$ python3 -q
>>> import numpy as np
>>> np.set_printoptions(precision=2, suppress=True, linewidth=100, floatmode="fixed")
>>> tidy = lambda a: np.round(a, 2) + 0
>>> J = np.load("case19.npy")
>>> J
array([[ 1,  4, -2, -3, -4, -1, -2, -1],
       [ 5, -3, -5,  4, -2,  2,  0, -4],
       [ 5, -4,  4, -1,  2,  3, -5,  0],
       [ 5, -3, -5,  4, -2,  2,  0, -4],
       [-5, -5,  2,  3, -5, -4,  4, -3],
       [ 2, -3, -3, -1, -5, -4, -3,  1]])
>>> # rank 5
>>> left, sigma, vt = np.linalg.svd(J, full_matrices=False)
>>> (sigma > 1e-8).sum()
np.int64(5)
>>> tidy(np.abs(vt[0]))
array([0.51, 0.39, 0.47, 0.35, 0.30, 0.10, 0.09, 0.36])
>>> tidy(np.cumsum(sigma ** 2) / np.sum(sigma ** 2))
array([0.39, 0.68, 0.85, 0.97, 1.00, 1.00])
>>> tidy(sigma)
array([14.64, 12.67,  9.47,  8.35,  3.83,  0.00])
>>> tidy(sigma / sigma[0])
array([1.00, 0.87, 0.65, 0.57, 0.26, 0.00])
>>> np.abs(left[:, 0]).round(6).argmax()
np.int64(1)
>>> np.allclose(left * sigma @ vt, J)
True
>>> left, sigma, vt = np.linalg.svd(J)
>>> tidy(sigma)
array([14.64, 12.67,  9.47,  8.35,  3.83,  0.00])
>>> np.argmax(sigma[:-1] / (sigma[1:] + 1e-6)) + 1
np.int64(5)
>>> B = left[:, :5] @ np.diag(sigma[:5]) @ vt[:5]
>>> tidy(np.linalg.norm(J - B, 2)), tidy(sigma[5])
(np.float64(0.0), np.float64(0.0))
>>> tidy(B)
array([[ 1.00,  4.00, -2.00, -3.00, -4.00, -1.00, -2.00, -1.00],
       [ 5.00, -3.00, -5.00,  4.00, -2.00,  2.00,  0.00, -4.00],
       [ 5.00, -4.00,  4.00, -1.00,  2.00,  3.00, -5.00,  0.00],
       [ 5.00, -3.00, -5.00,  4.00, -2.00,  2.00,  0.00, -4.00],
       [-5.00, -5.00,  2.00,  3.00, -5.00, -4.00,  4.00, -3.00],
       [ 2.00, -3.00, -3.00, -1.00, -5.00, -4.00, -3.00,  1.00]])
>>> np.linalg.matrix_rank(B)
np.int64(5)
>>> np.linalg.matrix_rank(J, rtol=0.05)
np.int64(5)
>>> B = np.array([[-2, 3],
...     [2, -1],
...     [-1, -3],
...     [1, -3],
...     [-2, -3],
...     [1, -1],
...     [0, 1],
...     [2, -3]])
>>> np.einsum("ij->j", J)
array([ 13, -14,  -9,   6, -16,  -2,  -6, -11])
>>> np.linalg.matrix_rank(J @ B)
np.int64(2)
>>> np.vstack([J, B.T]).shape
(8, 8)
>>> np.allclose(J[:-1].T @ np.linalg.lstsq(J[:-1].T, J[-1])[0], J[-1])
False
>>> M = np.load("sample4.npy")
>>> M
array([[12, 15, 12, 11, 11, 12,  7],
       [15, 23, 14, 18, 16, 16,  9],
       [12, 14, 14,  9, 10, 10,  9],
       [11, 18,  9, 15, 13, 13,  6],
       [11, 16, 10, 13, 13, 12,  8],
       [12, 16, 10, 13, 12, 14,  5],
       [ 7,  9,  9,  6,  8,  5,  9]])
>>> # looks like rank 4
>>> rk = np.linalg.matrix_rank(M)
>>> rk
np.int64(4)
>>> ns = np.linalg.svd(M)[2][rk:].T
>>> ns.shape
(7, 3)
>>> [int(np.linalg.matrix_rank(M[:, :j + 1])) for j in range(7)]
[1, 2, 3, 4, 4, 4, 4]
>>> [int(np.linalg.matrix_rank(np.delete(M, i, axis=0))) for i in range(7)]
[4, 4, 4, 4, 4, 4, 4]
>>> np.linalg.matrix_rank(M.T @ M), np.linalg.matrix_rank(M @ M.T)
(np.int64(4), np.int64(4))
>>> t = np.radians(120)
>>> r_ = np.eye(8)
>>> r_[1, 1] = r_[4, 4] = np.cos(t)
>>> r_[1, 4], r_[4, 1] = -np.sin(t), np.sin(t)
>>> tidy(r_)
array([[ 1.00,  0.00,  0.00,  0.00,  0.00,  0.00,  0.00,  0.00],
       [ 0.00, -0.50,  0.00,  0.00, -0.87,  0.00,  0.00,  0.00],
       [ 0.00,  0.00,  1.00,  0.00,  0.00,  0.00,  0.00,  0.00],
       [ 0.00,  0.00,  0.00,  1.00,  0.00,  0.00,  0.00,  0.00],
       [ 0.00,  0.87,  0.00,  0.00, -0.50,  0.00,  0.00,  0.00],
       [ 0.00,  0.00,  0.00,  0.00,  0.00,  1.00,  0.00,  0.00],
       [ 0.00,  0.00,  0.00,  0.00,  0.00,  0.00,  1.00,  0.00],
       [ 0.00,  0.00,  0.00,  0.00,  0.00,  0.00,  0.00,  1.00]])
>>> B = J @ r_.T
>>> tidy(np.abs(B - J).max(axis=0))
array([ 0.00, 11.83,  0.00,  0.00,  9.46,  0.00,  0.00,  0.00])
>>> np.allclose(J @ J.T, B @ B.T)
True
>>> tidy(np.linalg.svd(J, compute_uv=False)), tidy(np.linalg.svd(B, compute_uv=False))
(array([14.64, 12.67,  9.47,  8.35,  3.83,  0.00]), array([14.64, 12.67,  9.47,  8.35,  3.83,  0.00]))
>>> feats = np.load("block0.npy")
>>> feats
array([[ 1,  1,  1,  1, -1, -1, -1, -1],
       [ 1, -1, -1,  1,  1, -1, -1,  1]])
>>> B = feats / np.linalg.norm(feats, axis=1, keepdims=True)
>>> G = B @ B.T
>>> tidy(G[1])
array([0.00, 1.00])
>>> tidy(G)
array([[1.00, 0.00],
       [0.00, 1.00]])
>>> tidy(np.linalg.norm(B, axis=1))
array([1.00, 1.00])
>>> (G - 2 * np.eye(2)).round(6).argmax(axis=1)
array([1, 0])
>>> np.abs(feats).max()
np.int64(1)
>>> tidy(np.linalg.norm(feats))
np.float64(4.0)
>>> np.diff(feats, axis=0)
array([[ 0, -2, -2,  0,  2,  0,  0,  2]])
>>> tidy(np.linalg.svd(feats, compute_uv=False))
array([2.83, 2.83])
>>> np.unravel_index(np.abs(feats).argmax(), feats.shape)
(np.int64(0), np.int64(0))
>>> feats - feats[0]
array([[ 0,  0,  0,  0,  0,  0,  0,  0],
       [ 0, -2, -2,  0,  2,  0,  0,  2]])
>>> feats.sum(axis=1)
array([0, 0])
>>> x0 = np.array([2, 0, -1, 2, 3, -3, 1, 1])
>>> h1 = np.maximum(feats @ x0, 0)
>>> np.flatnonzero(h1 > 1e-9)
array([0, 1])
>>> np.maximum(feats @ x0, 0) - np.maximum(-feats @ x0, 0)
array([ 1, 11])
>>> feats * (h1 > 1e-9)[:, None]
array([[ 1,  1,  1,  1, -1, -1, -1, -1],
       [ 1, -1, -1,  1,  1, -1, -1,  1]])
>>> feats.T @ h1
array([ 12, -10, -10,  12,  10, -12, -12,  10])
>>> rng = np.random.default_rng(315095)
>>> B = feats + rng.integers(-2, 3, (2, 1)) @ rng.integers(-2, 3, (1, 8))
>>> B
array([[ 1, -1,  0,  2, -3,  1, -3,  0],
       [ 1, -5, -3,  3, -3,  3, -5,  3]])
>>> np.linalg.matrix_rank(B - feats, tol=1e-8)
np.int64(1)
>>> np.abs(B - feats).sum(axis=1)
array([11, 22])
>>> f = np.array([1, 1, 2, 4, 1, 3, 2, 2])
>>> mat = np.array([np.roll(f, i) for i in range(8)])
>>> mat
array([[1, 1, 2, 4, 1, 3, 2, 2],
       [2, 1, 1, 2, 4, 1, 3, 2],
       [2, 2, 1, 1, 2, 4, 1, 3],
       [3, 2, 2, 1, 1, 2, 4, 1],
       [1, 3, 2, 2, 1, 1, 2, 4],
       [4, 1, 3, 2, 2, 1, 1, 2],
       [2, 4, 1, 3, 2, 2, 1, 1],
       [1, 2, 4, 1, 3, 2, 2, 1]])
>>> z = rng.permutation(8)
>>> B = mat[:, z] * rng.choice([-1, 1], 8)
>>> B
array([[ 2,  4,  3,  1,  2, -2, -1,  1],
       [ 3,  2,  1,  4,  1, -2, -2,  1],
       [ 1,  1,  4,  2,  1, -3, -2,  2],
       [ 4,  1,  2,  1,  2, -1, -3,  2],
       [ 2,  2,  1,  1,  2, -4, -1,  3],
       [ 1,  2,  1,  2,  3, -2, -4,  1],
       [ 1,  3,  2,  2,  1, -1, -2,  4],
       [ 2,  1,  2,  3,  4, -1, -1,  2]])
>>> left, _, vt = np.linalg.svd(mat.T @ B)
>>> z
array([6, 3, 5, 4, 2, 7, 0, 1])
>>> f = np.array([-1, 1])
>>> np.correlate(B[1], B[5], "full")
array([  3, -10, -13,   5,  -5,  -4,  26,  32,   4,  -2,   3,  -3,  -5,   0,   1])
>>> np.polyval(f, B[1])
array([-2, -1,  0, -3,  0,  3,  3,  0])
>>> np.cross(B[1, :3], B[5, :3])
array([ 0, -2,  4])
>>> np.convolve(B[1], f)
array([-3,  1,  1, -3,  3,  3,  0, -3,  1])
>>> np.array([np.convolve(row, f, "same") for row in B])
array([[-2, -2,  1,  2, -1,  4, -1, -2],
       [-3,  1,  1, -3,  3,  3,  0, -3],
       [-1,  0, -3,  2,  1,  4, -1, -4],
       [-4,  3, -1,  1, -1,  3,  2, -5],
       [-2,  0,  1,  0, -1,  6, -3, -4],
       [-1, -1,  1, -1, -1,  5,  2, -5],
       [-1, -2,  1,  0,  1,  2,  1, -6],
       [-2,  1, -1, -1, -1,  5,  0, -3]])
>>> B = mat[0, 0] * mat[1:] - np.outer(mat[1:, 0], mat[0])
>>> B
array([[  0,  -1,  -3,  -6,   2,  -5,  -1,  -2],
       [  0,   0,  -3,  -7,   0,  -2,  -3,  -1],
       [  0,  -1,  -4, -11,  -2,  -7,  -2,  -5],
       [  0,   2,   0,  -2,   0,  -2,   0,   2],
       [  0,  -3,  -5, -14,  -2, -11,  -7,  -6],
       [  0,   2,  -3,  -5,   0,  -4,  -3,  -3],
       [  0,   1,   2,  -3,   2,  -1,   0,  -1]])
>>> np.flatnonzero(~B.round(6).any(axis=1))
array([], dtype=int64)
>>> E = np.load("run15.npy")
>>> E
array([[ 0, -6,  0,  0,  0,  0,  0],
       [ 0,  0,  0,  0,  3, -1,  9],
       [ 0,  0, -7,  0,  0,  0,  0],
       [-1, -4, -5,  0,  0,  0, -2],
       [ 0,  0,  0,  0,  0,  0,  0]])
>>> t = np.radians(30)
>>> r_ = np.eye(8)
>>> r_[2, 2] = r_[0, 0] = np.cos(t)
>>> r_[2, 0], r_[0, 2] = -np.sin(t), np.sin(t)
>>> tidy(r_)
array([[ 0.87,  0.00,  0.50,  0.00,  0.00,  0.00,  0.00,  0.00],
       [ 0.00,  1.00,  0.00,  0.00,  0.00,  0.00,  0.00,  0.00],
       [-0.50,  0.00,  0.87,  0.00,  0.00,  0.00,  0.00,  0.00],
       [ 0.00,  0.00,  0.00,  1.00,  0.00,  0.00,  0.00,  0.00],
       [ 0.00,  0.00,  0.00,  0.00,  1.00,  0.00,  0.00,  0.00],
       [ 0.00,  0.00,  0.00,  0.00,  0.00,  1.00,  0.00,  0.00],
       [ 0.00,  0.00,  0.00,  0.00,  0.00,  0.00,  1.00,  0.00],
       [ 0.00,  0.00,  0.00,  0.00,  0.00,  0.00,  0.00,  1.00]])
>>> B = mat @ r_.T
>>> tidy(np.abs(B - mat).max(axis=0))
array([1.87, 0.00, 2.40, 0.00, 0.00, 0.00, 0.00, 0.00])
>>> tidy(B)
array([[ 1.87,  1.00,  1.23,  4.00,  1.00,  3.00,  2.00,  2.00],
       [ 2.23,  1.00, -0.13,  2.00,  4.00,  1.00,  3.00,  2.00],
       [ 2.23,  2.00, -0.13,  1.00,  2.00,  4.00,  1.00,  3.00],
       [ 3.60,  2.00,  0.23,  1.00,  1.00,  2.00,  4.00,  1.00],
       [ 1.87,  3.00,  1.23,  2.00,  1.00,  1.00,  2.00,  4.00],
       [ 4.96,  1.00,  0.60,  2.00,  2.00,  1.00,  1.00,  2.00],
       [ 2.23,  4.00, -0.13,  3.00,  2.00,  2.00,  1.00,  1.00],
       [ 2.87,  2.00,  2.96,  1.00,  3.00,  2.00,  2.00,  1.00]])
>>> np.allclose(np.linalg.norm(mat, axis=1), np.linalg.norm(B, axis=1))
True
>>> rk = np.linalg.matrix_rank(E)
>>> rk
np.int64(4)
>>> ns = np.linalg.svd(E)[2][rk:].T
>>> np.linalg.matrix_rank(E.T @ E), np.linalg.matrix_rank(E @ E.T)
(np.int64(4), np.int64(4))
>>> tidy(ns @ ns.T)
array([[ 0.31,  0.00,  0.00,  0.00,  0.41, -0.14, -0.15],
       [ 0.00,  0.00,  0.00,  0.00,  0.00,  0.00,  0.00],
       [ 0.00,  0.00,  0.00,  0.00,  0.00,  0.00,  0.00],
       [ 0.00,  0.00,  0.00,  1.00,  0.00,  0.00,  0.00],
       [ 0.41,  0.00,  0.00,  0.00,  0.66,  0.11, -0.21],
       [-0.14,  0.00,  0.00,  0.00,  0.11,  0.96,  0.07],
       [-0.15,  0.00,  0.00,  0.00, -0.21,  0.07,  0.08]])
>>> np.allclose(E @ ns, 0)
True
>>> ns.shape
(7, 3)
>>> np.linalg.lstsq(E[:-1].T, E[-1])[2]
np.int32(4)
>>> np.unique(E.round(6), axis=0).shape
(5, 7)
>>> f = np.array([3, 3])
>>> np.polyval(f, E[3])
array([  0,  -9, -12,   3,   3,   3,  -3])
>>> np.array([np.convolve(row, f, "same") for row in E])
array([[  0, -18, -18,   0,   0,   0,   0],
       [  0,   0,   0,   0,   9,   6,  24],
       [  0,   0, -21, -21,   0,   0,   0],
       [ -3, -15, -27, -15,   0,   0,  -6],
       [  0,   0,   0,   0,   0,   0,   0]])
>>> np.convolve(E[3], f)
array([ -3, -15, -27, -15,   0,   0,  -6,  -6])
>>> np.cross(E[3, :3], E[2, :3])
array([28, -7,  0])
>>> np.correlate(E[3], E[2], "full")
array([ 0,  0,  0,  0,  7, 28, 35,  0,  0,  0, 14,  0,  0])
>>> left, sigma, vt = np.linalg.svd(E)
>>> V = vt[:(sigma > 1e-8).sum()]
>>> x0 = E[0] + -1 * E[2] + rng.integers(2) * np.eye(7)[4]
>>> x0
array([ 0.00, -6.00,  7.00,  0.00,  0.00,  0.00,  0.00])
>>> tidy(np.diag(V.T @ V))
array([0.69, 1.00, 1.00, 0.00, 0.34, 0.04, 0.92])
>>> tidy(V.T @ V)
array([[ 0.69,  0.00,  0.00,  0.00, -0.41,  0.14,  0.15],
       [ 0.00,  1.00,  0.00,  0.00,  0.00,  0.00,  0.00],
       [ 0.00,  0.00,  1.00,  0.00,  0.00,  0.00,  0.00],
       [ 0.00,  0.00,  0.00,  0.00,  0.00,  0.00,  0.00],
       [-0.41,  0.00,  0.00,  0.00,  0.34, -0.11,  0.21],
       [ 0.14,  0.00,  0.00,  0.00, -0.11,  0.04, -0.07],
       [ 0.15,  0.00,  0.00,  0.00,  0.21, -0.07,  0.92]])
>>> np.allclose(V.T @ V @ x0, x0)
True
